% python3 -q
>>> import numpy as np
>>> from numpy import linalg as LA
>>> np.set_printoptions(precision=1, suppress=True, linewidth=100)
>>> rd = lambda a: np.round(a, 1) + 0
>>> mat = np.load("run0.npy")
>>> mat
array([[6., 3., 0., 0., 0.],
       [3., 7., 3., 0., 0.],
       [0., 3., 4., 3., 0.],
       [0., 0., 3., 1., 3.],
       [0., 0., 0., 3., 3.]])
>>> evals, V = LA.eigh(mat)
>>> x0 = np.array([3, 1, 1, 2, 1])
>>> rd(V * np.maximum(evals, 0) @ V.T)
array([[ 6. ,  3. ,  0.1, -0.1,  0.1],
       [ 3. ,  7.1,  2.8,  0.3, -0.2],
       [ 0.1,  2.8,  4.5,  2.2,  0.4],
       [-0.1,  0.3,  2.2,  2.4,  2.2],
       [ 0.1, -0.2,  0.4,  2.2,  3.4]])
>>> np.all(LA.eigvalsh(mat) > 0)
np.False_
>>> B = LA.inv(mat)
>>> rd(LA.slogdet(mat)[0])
np.float64(-1.0)
>>> rd(LA.det(mat) * LA.det(B))
np.float64(1.0)
>>> rd(mat @ B)
array([[1., 0., 0., 0., 0.],
       [0., 1., 0., 0., 0.],
       [0., 0., 1., 0., 0.],
       [0., 0., 0., 1., 0.],
       [0., 0., 0., 0., 1.]])
>>> np.allclose(B, mat.T)
False
>>> print((np.abs(B) > 1e-9).astype(int))
[[1 1 1 1 1]
 [1 1 1 1 1]
 [1 1 1 1 1]
 [1 1 1 1 1]
 [1 1 1 1 1]]
>>> rd(LA.det(mat) * B)
array([[-303.,  153.,  -54.,  -81.,   81.],
       [ 153., -306.,  108.,  162., -162.],
       [ -54.,  108., -198., -297.,  297.],
       [ -81.,  162., -297.,  234., -234.],
       [  81., -162.,  297., -234., -219.]])
>>> B = np.array([[-3, 3], [2, -2], [2, 2], [-3, 0], [2, -2]])
>>> mat @ B
array([[-12.,  12.],
       [ 11.,   1.],
       [  5.,   2.],
       [  9.,   0.],
       [ -3.,  -6.]])
>>> print(np.einsum("ik,kj->ji", mat, B))
[[-12.  11.   5.   9.  -3.]
 [ 12.   1.   2.   0.  -6.]]
>>> LA.matrix_rank(np.vstack([mat, B.T]))
np.int64(5)
>>> print(B.T @ mat.T)
[[-12.  11.   5.   9.  -3.]
 [ 12.   1.   2.   0.  -6.]]
>>> np.einsum("ij,ij->i", mat, mat)
array([45., 67., 34., 19., 18.])
>>> w1 = np.array([[-1, 6, 9, 4],
...     [-2, 4, -9, -6],
...     [9, 1, -8, -2],
...     [-2, 0, 8, 7],
...     [5, -2, -8, -6]])
>>> beta = np.array([1, 0, 2, -1])
>>> act = np.maximum(mat @ w1 + beta, 0)
>>> act
array([[ 0., 48., 29.,  5.],
       [11., 49.,  0.,  0.],
       [25., 16.,  0.,  0.],
       [41.,  0.,  0.,  0.],
       [10.,  0.,  2.,  2.]])
>>> W2 = np.array([[5, -6], [-2, 3], [4, 4], [9, -8]])
>>> (act @ W2).round(6).argmax(axis=1)
array([1, 1, 0, 0, 0])
>>> K = np.load("arr.npy")
>>> K
array([[ 0.6, -0.5,  0.8, -0.1, -0.1],
       [-0.7, -0.4, -0.1,  0.7,  0.4],
       [-1. , -0.2, -0.8,  0.9,  0.7],
       [-0.8,  0.1, -0.6,  0.5,  0.3],
       [-0.6, -0.9,  0.8,  0.9,  0.5],
       [ 1. ,  1. , -0.9, -1. , -1. ],
       [ 1. , -0.7,  1. , -0.8, -0.7],
       [-0.9, -0.7,  0.1,  0.9,  0.6],
       [ 0.7, -0.1,  0.5, -0.4, -0.2],
       [-1. , -0.5, -0.6,  0.9,  0.7],
       [ 0.6, -0.4,  0.7, -0.1, -0.1],
       [-0.9,  0.9, -1. , -0.1,  0.2],
       [ 0.8,  1. , -0.9, -1. , -0.7],
       [ 0.3,  0.9, -0.9, -0.8, -0.4],
       [ 0.5, -0.8,  0.9,  0.4,  0. ],
       [ 0.9, -0.9,  1. ,  0.3, -0.1],
       [ 0.8,  0.9, -0.8, -0.9, -0.6],
       [-1. , -0.9,  0.4,  1. ,  0.8],
       [ 0.1, -0.9,  0.9,  0.8,  0.3],
       [-0.9,  0.3, -0.8,  0.5,  0.4],
       [ 0.9, -1. ,  1. ,  0.9,  0.2],
       [ 1. , -0.6,  0.9, -0.7, -0.5]])
>>> rng = np.random.default_rng(47487)
>>> B = K + rng.integers(-2, 3, (22, 2)) @ rng.integers(-2, 3, (2, 5))
>>> rd(B)
array([[ 0.6, -0.5,  0.8, -0.1, -0.1],
       [ 3.3,  1.6,  3.9, -3.3, -1.6],
       [-3. , -0.2, -0.8,  2.9, -1.3],
       [-1.8, -0.9, -2.6,  1.5,  2.3],
       [ 3.4, -0.9,  0.8, -3.1,  4.5],
       [ 0. ,  2. ,  1.1,  0. , -5. ],
       [ 7. ,  1.3,  5. , -6.8, -0.7],
       [ 4.1,  0.3,  2.1, -4.1,  2.6],
       [ 3.7, -1.1, -1.5, -3.4,  5.8],
       [-2. ,  0.5,  1.4,  1.9, -3.3],
       [-0.4, -1.4, -1.3,  0.9,  1.9],
       [-3.9, -0.1, -3. ,  2.9,  0.2],
       [-4.2,  0. , -2.9,  4. , -2.7],
       [-3.7, -1.1, -4.9,  3.2,  1.6],
       [ 1.5,  0.2,  2.9, -0.6, -2. ],
       [-0.1,  0.1,  3. ,  1.3, -4.1],
       [-0.2,  1.9,  1.2,  0.1, -4.6],
       [-3. , -2.9, -3.6,  3. ,  4.8],
       [ 2.1, -0.9,  0.9, -1.2,  2.3],
       [ 2.1, -0.7, -2.8, -2.5,  6.4],
       [ 2.9,  1. ,  5. , -1.1, -3.8],
       [ 1. , -0.6,  0.9, -0.7, -0.5]])
>>> rd(LA.svd(B - K, compute_uv=False))
array([20.9, 17.7,  0. ,  0. ,  0. ])
>>> hat = K @ LA.solve(K.T @ K, K.T)
>>> rd(np.diag(hat))
array([0.1, 0.1, 0.3, 0.1, 0.2, 0.6, 0.5, 0.1, 0.2, 0.4, 0.1, 0.2, 0.2, 0.1, 0.1, 0.2, 0.2, 0.2,
       0.1, 0.1, 0.5, 0.3])
>>> np.allclose(hat @ hat, hat)
True
>>> rd(hat @ K[:, 2])
array([ 0.8, -0.1, -0.8, -0.6,  0.8, -0.9,  1. ,  0.1,  0.5, -0.6,  0.7, -1. , -0.9, -0.9,  0.9,
        1. , -0.8,  0.4,  0.9, -0.8,  1. ,  0.9])
>>> print(rd(np.trace(hat)))
5.0
>>> left, sv, Vh = LA.svd(K, full_matrices=False)
>>> (sv > 1e-8).sum()
np.int64(5)
>>> print(rd(sv / sv[0]))
[1.  0.9 0.2 0.1 0.1]
>>> rd(Vh @ Vh.T)
array([[1., 0., 0., 0., 0.],
       [0., 1., 0., 0., 0.],
       [0., 0., 1., 0., 0.],
       [0., 0., 0., 1., 0.],
       [0., 0., 0., 0., 1.]])
>>> rd(np.cumsum(sv ** 2) / np.sum(sv ** 2))
array([0.5, 1. , 1. , 1. , 1. ])
>>> rd(sv)
array([5.5, 4.9, 1.2, 0.7, 0.4])
>>> left.shape, sv.shape, Vh.shape
((22, 5), (5,), (5, 5))
>>> print(rd(left.T @ left))
[[1. 0. 0. 0. 0.]
 [0. 1. 0. 0. 0.]
 [0. 0. 1. 0. 0.]
 [0. 0. 0. 1. 0.]
 [0. 0. 0. 0. 1.]]
>>> rd(np.sqrt((sv ** 2).sum())), rd(LA.norm(K))
(np.float64(7.6), np.float64(7.6))
>>> print(rd(left.T @ K @ Vh.T))
[[5.5 0.  0.  0.  0. ]
 [0.  4.9 0.  0.  0. ]
 [0.  0.  1.2 0.  0. ]
 [0.  0.  0.  0.7 0. ]
 [0.  0.  0.  0.  0.4]]
>>> E = np.load("data.npy")
>>> E
array([[ 0, -1],
       [ 0, -2]])
>>> left, sv, Vh = LA.svd(E)
>>> rd(sv)
array([2.2, 0. ])
>>> B = left[:, :1] @ np.diag(sv[:1]) @ Vh[:1]
>>> rd(LA.norm(E - B, 2)), sv[1]
(np.float64(0.0), np.float64(0.0))
>>> rd(LA.norm(E - B) / LA.norm(E))
np.float64(0.0)
>>> x0 = np.array([2, 0, 1, 0, 2])
>>> target = mat @ x0
>>> beta, lr = np.zeros(5), 1 / LA.norm(mat, 2) ** 2
>>> for i in range(6):
...     beta -= lr * mat.T @ (mat @ beta - target)
...     if i % 1 == 0: print(i, round(LA.norm(mat @ beta - target), 1))
... 
0 8.5
1 7.1
2 6.1
3 5.2
4 4.5
5 3.9
>>> rd(LA.cond(mat))
np.float64(5.6)
>>> rd(beta)
array([1.4, 0.6, 0.6, 0.5, 1.3])
>>> F = np.load("layer11.npy")
>>> F
array([[0, 1, 1, 0],
       [1, 0, 0, 0],
       [1, 0, 0, 0],
       [0, 0, 0, 0]])
>>> rk = LA.matrix_rank(F)
>>> rk
np.int64(2)
>>> null = LA.svd(F)[2][rk:].T
>>> LA.matrix_rank(F.T @ F), LA.matrix_rank(F @ F.T)
(np.int64(2), np.int64(2))
>>> null.shape
(4, 2)
>>> B = np.array([[2, -4, -2], [3, -7, 0]])
>>> W2 = np.kron(B, F)
>>> LA.matrix_rank(W2)
np.int64(4)
>>> rd(LA.norm(W2, 2)), rd(LA.norm(B, 2) * LA.norm(F, 2))
(np.float64(12.6), np.float64(12.6))
>>> M = np.load("w.npy")
>>> M
array([[0, 0, 0, 2, 0],
       [0, 1, 0, 0, 0],
       [0, 0, 2, 0, 0],
       [2, 0, 0, 1, 0],
       [0, 0, 0, 0, 1]])
>>> evals, V = LA.eigh(M)
>>> rd(V @ np.diag(evals) @ V.T)
array([[0., 0., 0., 2., 0.],
       [0., 1., 0., 0., 0.],
       [0., 0., 2., 0., 0.],
       [2., 0., 0., 1., 0.],
       [0., 0., 0., 0., 1.]])
>>> rd(V.T @ M @ V)
array([[-1.6,  0. ,  0. ,  0. ,  0. ],
       [ 0. ,  1. ,  0. ,  0. ,  0. ],
       [ 0. ,  0. ,  1. ,  0. ,  0. ],
       [ 0. ,  0. ,  0. ,  2. ,  0. ],
       [ 0. ,  0. ,  0. ,  0. ,  2.6]])
>>> print(evals.sum(), np.trace(M))
5.0 5
>>> rd(LA.eigvalsh(M @ M))
array([1. , 1. , 2.4, 4. , 6.6])
>>> rd(V.T @ V)
array([[1., 0., 0., 0., 0.],
       [0., 1., 0., 0., 0.],
       [0., 0., 1., 0., 0.],
       [0., 0., 0., 1., 0.],
       [0., 0., 0., 0., 1.]])
>>> rd(LA.svd(M, compute_uv=False))
array([2.6, 2. , 1.6, 1. , 1. ])
>>> data = np.array([[-3, -1, -3, -3, -3],
...     [1, 3, 1, 1, 1],
...     [2, 4, 2, 2, 2],
...     [4, 6, 4, 4, 4],
...     [5, 7, 5, 5, 5]])
>>> data
array([[-3, -1, -3, -3, -3],
       [ 1,  3,  1,  1,  1],
       [ 2,  4,  2,  2,  2],
       [ 4,  6,  4,  4,  4],
       [ 5,  7,  5,  5,  5]])
>>> rd(LA.norm(data, 2) / LA.norm(data))
np.float64(1.0)
>>> np.argsort(-LA.norm(data, axis=0).round(6), kind="stable")[:3]
array([1, 0, 2])
>>> rd(LA.norm(data[4] - data[3]))
np.float64(2.2)
>>> rd(LA.norm(data[4], 1)), rd(LA.norm(data[4], np.inf))
(np.float64(27.0), np.float64(7.0))
>>> rd(LA.norm(data, 2))
np.float64(17.9)
>>> rd(LA.norm(data, axis=1))
array([ 6.1,  3.6,  5.7, 10. , 12.2])
>>> LA.norm(data, axis=1).argmax()
np.int64(4)
>>> print(rd(LA.norm(data, 1)), rd(LA.norm(data, np.inf)))
21.0 27.0
>>> B = np.array([[-1, 0], [3, 1], [-2, 0], [2, 3], [0, -1]])
>>> np.vstack([data, B.T]).shape
(7, 5)
>>> LA.matrix_rank(np.vstack([data, B.T]))
np.int64(4)
>>> print(np.einsum("ik,kj->ji", data, B))
[[ 0  8 10 14 16]
 [-7  5  8 14 17]]
>>> print(np.argsort(-LA.norm(E, axis=0).round(6), kind="stable")[:3])
[1 0]
>>> print(LA.matrix_rank(E, rtol=0.1))
1
>>> rd(LA.norm(E, 2) / LA.norm(E))
np.float64(1.0)
>>> m1 = np.array([[2.3, -1.0, 3.0], [-1.0, -1.7, -2.0], [2.0, -1.0, 3.3]])
>>> B = LA.inv(m1)
>>> rd(B)
array([[ 2.1, -0.1, -2. ],
       [ 0.2, -0.4, -0.4],
       [-1.2, -0.1,  1.4]])
>>> print(rd(m1 @ B))
[[1. 0. 0.]
 [0. 1. 0.]
 [0. 0. 1.]]
>>> rd(LA.det(m1) * B)
array([[-7.6,  0.3,  7.1],
       [-0.7,  1.6,  1.6],
       [ 4.4,  0.3, -4.9]])
>>> C2 = K.T @ K
>>> rd(LA.svd(K, compute_uv=False) ** 2)
array([30.7, 24.3,  1.4,  0.5,  0.1])
>>> rd(np.trace(C2)), rd((K ** 2).sum())
(np.float64(57.0), np.float64(57.0))
>>> LA.matrix_rank(C2)
np.int64(5)
>>> rd(LA.eigvalsh(C2)[::-1])
array([30.7, 24.3,  1.4,  0.5,  0.1])
>>> rd(np.sort(np.abs(LA.eigvals(m1))))
array([0.3, 2.1, 5.7])
>>> print((m1 - m1.T) / 2)
[[ 0.   0.   0.5]
 [ 0.   0.  -0.5]
 [-0.5  0.5  0. ]]
>>> idx = rng.permutation(3)
>>> print(idx)
[2 0 1]
>>> B = m1[idx][:, idx]
>>> np.diag(B)
array([ 3.3,  2.3, -1.7])
>>> rd(np.sort(np.abs(LA.eigvals(B))))
array([0.3, 2.1, 5.7])
>>> rd(np.trace(B))
np.float64(3.9)
>>> rd(LA.det(B)), rd(LA.det(m1[idx]))
(np.float64(-3.6), np.float64(-3.6))
>>> r0, v = E[0], E[1]
>>> print(r0 @ r0)
1
>>> p = (r0 @ v) / (r0 @ r0) * r0
>>> print(rd(LA.norm(r0 + v) ** 2 + LA.norm(r0 - v) ** 2))
10.0
>>> (v - p) @ r0
np.float64(0.0)
>>> v - p
array([0., 0.])
>>> print(LA.matrix_rank(np.outer(r0, v)))
1
>>> J = np.load("m.npy")
>>> J
array([[3., 2., 2.],
       [2., 3., 2.],
       [2., 2., 3.]])
>>> low = LA.cholesky(J)
>>> rd(low)
array([[1.7, 0. , 0. ],
       [1.2, 1.3, 0. ],
       [1.2, 0.5, 1.2]])
>>> rd(J / np.sqrt(np.outer(np.diag(J), np.diag(J))))
array([[1. , 0.7, 0.7],
       [0.7, 1. , 0.7],
       [0.7, 0.7, 1. ]])
>>> LA.eigvalsh(J).min() > 0
np.True_
>>> idx = rng.permutation(3)
>>> idx
array([2, 1, 0])
>>> B = J[idx][:, idx]
>>> np.diag(B)
array([3., 3., 3.])
>>> rd(np.sort(np.abs(LA.eigvals(B))))
array([1., 1., 7.])
>>> B
array([[3., 2., 2.],
       [2., 3., 2.],
       [2., 2., 3.]])
